% python3 -q
>>> import numpy as np
>>> import numpy.linalg as la
>>> np.set_printoptions(precision=2, suppress=True, linewidth=200)
>>> rd = lambda a: np.round(a, 2) + 0
>>> B = np.array([[3, 4], [5, 3]])
>>> E = np.tile(B, (2, 2))
>>> E
array([[3, 4, 3, 4],
       [5, 3, 5, 3],
       [3, 4, 3, 4],
       [5, 3, 5, 3]])
>>> # rows and columns are dependent
>>> rk = la.matrix_rank(E)
>>> rk
np.int64(2)
>>> null = la.svd(E)[2][rk:].T
>>> null.shape
(4, 2)
>>> rd(E @ null)
array([[0., 0.],
       [0., 0.],
       [0., 0.],
       [0., 0.]])
>>> rd(null @ null.T)
array([[ 0.5,  0. , -0.5,  0. ],
       [ 0. ,  0.5,  0. , -0.5],
       [-0.5,  0. ,  0.5,  0. ],
       [ 0. , -0.5,  0. ,  0.5]])
>>> proj = np.triu(np.array([[0, -4, 5, 3], [-5, 0, 0, 4], [4, 3, -1, 3], [3, 2, 5, -2]]), 1) + np.eye(4)
>>> B = proj @ E @ la.inv(proj)
>>> rd(la.det(B))
np.float64(0.0)
>>> np.trace(B), np.trace(E)
(np.float64(12.0), np.int64(12))
>>> x0 = np.array([0, 6, -2, 3])
>>> E @ np.ones(4)
array([14., 16., 14., 16.])
>>> np.einsum("ij,j->i", E, x0)
array([30, 17, 30, 17])
>>> (E * x0).sum(axis=1)
array([30, 17, 30, 17])
>>> (E @ x0).argmax()
np.int64(0)
>>> E * x0
array([[  0,  24,  -6,  12],
       [  0,  18, -10,   9],
       [  0,  24,  -6,  12],
       [  0,  18, -10,   9]])
>>> E @ x0
array([30, 17, 30, 17])
>>> B = np.array([[0, 3, 1], [3, 2, 0], [1, 0, 2], [1, 3, 3]])
>>> la.matrix_rank(np.vstack([E, B.T]))
np.int64(4)
>>> np.einsum("ik,kj->ij", E, B)
array([[19, 29, 21],
       [17, 30, 24],
       [19, 29, 21],
       [17, 30, 24]])
>>> np.vstack([E, B.T]).shape
(7, 4)
>>> B.T @ E.T
array([[19, 17, 19, 17],
       [29, 30, 29, 30],
       [21, 24, 21, 24]])
>>> E @ B
array([[19, 29, 21],
       [17, 30, 24],
       [19, 29, 21],
       [17, 30, 24]])
>>> np.einsum("ik,kj->ji", E, B)
array([[19, 17, 19, 17],
       [29, 30, 29, 30],
       [21, 24, 21, 24]])
>>> la.matrix_rank(E @ B)
np.int64(2)
>>> np.unique(E.round(6), axis=0).shape
(2, 4)
>>> np.abs(np.diag(la.qr(E)[1])) > 1e-9
array([ True,  True, False, False])
>>> rd(np.trace(la.pinv(E) @ E))
np.float64(2.0)
>>> J = np.loadtxt("arr.csv", delimiter=",")
>>> J
array([[-2.,  1.,  0.],
       [ 0., -2.,  1.],
       [ 0.,  0., -2.]])
>>> # triangular, det is the product of the diagonal
>>> x0 = np.array([0, -2, 2])
>>> a = np.maximum(J @ x0, 0)
>>> J * (a > 1e-9)[:, None]
array([[-0.,  0.,  0.],
       [ 0., -2.,  1.],
       [ 0.,  0., -0.]])
>>> np.flatnonzero(a > 1e-9)
array([1])
>>> J.T @ a
array([  0., -12.,   6.])
>>> proj = np.triu(np.array([[2, 2, 2], [5, 2, 2], [0, 4, 5]]), 1) + np.eye(3)
>>> B = proj @ J @ la.inv(proj)
>>> B
array([[-2.,  1.,  0.],
       [ 0., -2.,  1.],
       [ 0.,  0., -2.]])
>>> rd(la.det(B))
np.float64(-8.0)
>>> proj @ J - J @ proj
array([[0., 0., 0.],
       [0., 0., 0.],
       [0., 0., 0.]])
>>> la.matrix_rank(B)
np.int64(3)
>>> np.trace(B), np.trace(J)
(np.float64(-6.0), np.float64(-6.0))
>>> sigma = 10 * 0.9 ** np.arange(3)
>>> rng = np.random.default_rng(86744)
>>> M = rng.normal(size=(18, 3)) * rng.permutation(sigma)
>>> rd(M)
array([[ -0.21,   7.3 ,  -6.26],
       [ -6.86, -13.59,  -5.31],
       [ 10.19,   3.93,   2.9 ],
       [-12.27,   0.85,   1.24],
       [ -2.02,  -3.74,  12.86],
       [ -5.32,  12.83, -11.04],
       [  4.56, -17.04,  -6.49],
       [ -7.27,   4.58,  -6.28],
       [-13.3 , -21.76,   3.63],
       [  6.37,  12.89,  -6.37],
       [ -5.22, -15.72,  -6.26],
       [ -3.46,  -1.92,   6.29],
       [ -1.58,  -9.97,   2.2 ],
       [ 13.69, -10.52,  15.35],
       [  3.03, -18.37,  -5.41],
       [ -8.17,   9.47, -15.19],
       [  4.2 ,  -2.29,  18.95],
       [ -1.19,   3.4 ,  -2.41]])
>>> dist = la.norm(M[:, None] - M[None], axis=-1)
>>> (dist + 1e9 * np.eye(18)).round(6).argmin(axis=1)
array([17, 10, 17,  7, 11, 15, 14, 17,  1,  0,  1,  4, 11, 16,  6,  5,  4,  0])
>>> la.matrix_rank(dist ** 2)
np.int64(5)
>>> np.flatnonzero(dist[12] < dist.mean() / 2)
array([ 1, 11, 12])
>>> dist.shape
(18, 18)
>>> dist[12].round(6).argsort(kind="stable")[:4]
array([12, 11,  1, 10])
>>> rd(dist[:5, :5])
array([[ 0.  , 21.94, 14.26, 15.6 , 22.15],
       [21.94,  0.  , 25.79, 16.75, 21.22],
       [14.26, 25.79,  0.  , 22.73, 17.52],
       [15.6 , 16.75, 22.73,  0.  , 16.15],
       [22.15, 21.22, 17.52, 16.15,  0.  ]])
>>> np.unravel_index(dist.round(6).argmax(), dist.shape)
(np.int64(13), np.int64(15))
>>> Ac = M - M.mean(axis=0)
>>> Uu, sigma, VT = la.svd(Ac, full_matrices=False)
>>> np.abs(VT[0]).argmax()
np.int64(1)
>>> np.abs(Uu[:, 0]).argmax()
np.int64(5)
>>> B = np.c_[M[:, :1] @ np.array([[-4]]), np.array([0, 2, -2, -1, 2, -2, -2, -3, -1, 3, 0, 1, -2, 2, 0, 2, -3, 0])]
>>> rd(B)
array([[  0.85,   0.  ],
       [ 27.43,   2.  ],
       [-40.76,  -2.  ],
       [ 49.09,  -1.  ],
       [  8.1 ,   2.  ],
       [ 21.29,  -2.  ],
       [-18.23,  -2.  ],
       [ 29.09,  -3.  ],
       [ 53.19,  -1.  ],
       [-25.46,   3.  ],
       [ 20.9 ,   0.  ],
       [ 13.85,   1.  ],
       [  6.31,  -2.  ],
       [-54.75,   2.  ],
       [-12.13,   0.  ],
       [ 32.68,   2.  ],
       [-16.8 ,  -3.  ],
       [  4.77,   0.  ]])
>>> la.matrix_rank(np.c_[M, B])
np.int64(4)
>>> round(np.log10(la.cond(B)))
1
>>> np.argsort(-la.norm(B, axis=0).round(6), kind="stable")[:3]
array([0, 1])
>>> la.cond(B) > 100
np.False_
>>> [round(float(x), 2) for x in la.svd(B, compute_uv=False)[:3]]
[123.23, 7.82]
>>> Ac = M - M.mean(axis=0)
>>> V = la.svd(Ac)[2][:2]
>>> B = Ac - Ac @ V.T @ V
>>> rd(np.diag(V.T @ V))
array([0.32, 0.96, 0.72])
>>> A = np.load("m.npy")
>>> A
array([[-14,  -7,   4],
       [  4,   2,  -9],
       [ 14,   7,  -9],
       [ 14,   7,  -6]])
>>> # looks like rank 2
>>> rk = la.matrix_rank(A)
>>> rk
np.int64(2)
>>> null = la.svd(A)[2][rk:].T
>>> la.matrix_rank(A.T @ A), la.matrix_rank(A @ A.T)
(np.int64(2), np.int64(2))
>>> rd(null @ null.T)
array([[ 0.2, -0.4,  0. ],
       [-0.4,  0.8,  0. ],
       [ 0. ,  0. ,  0. ]])
>>> rd(A @ null)
array([[0.],
       [0.],
       [0.],
       [0.]])
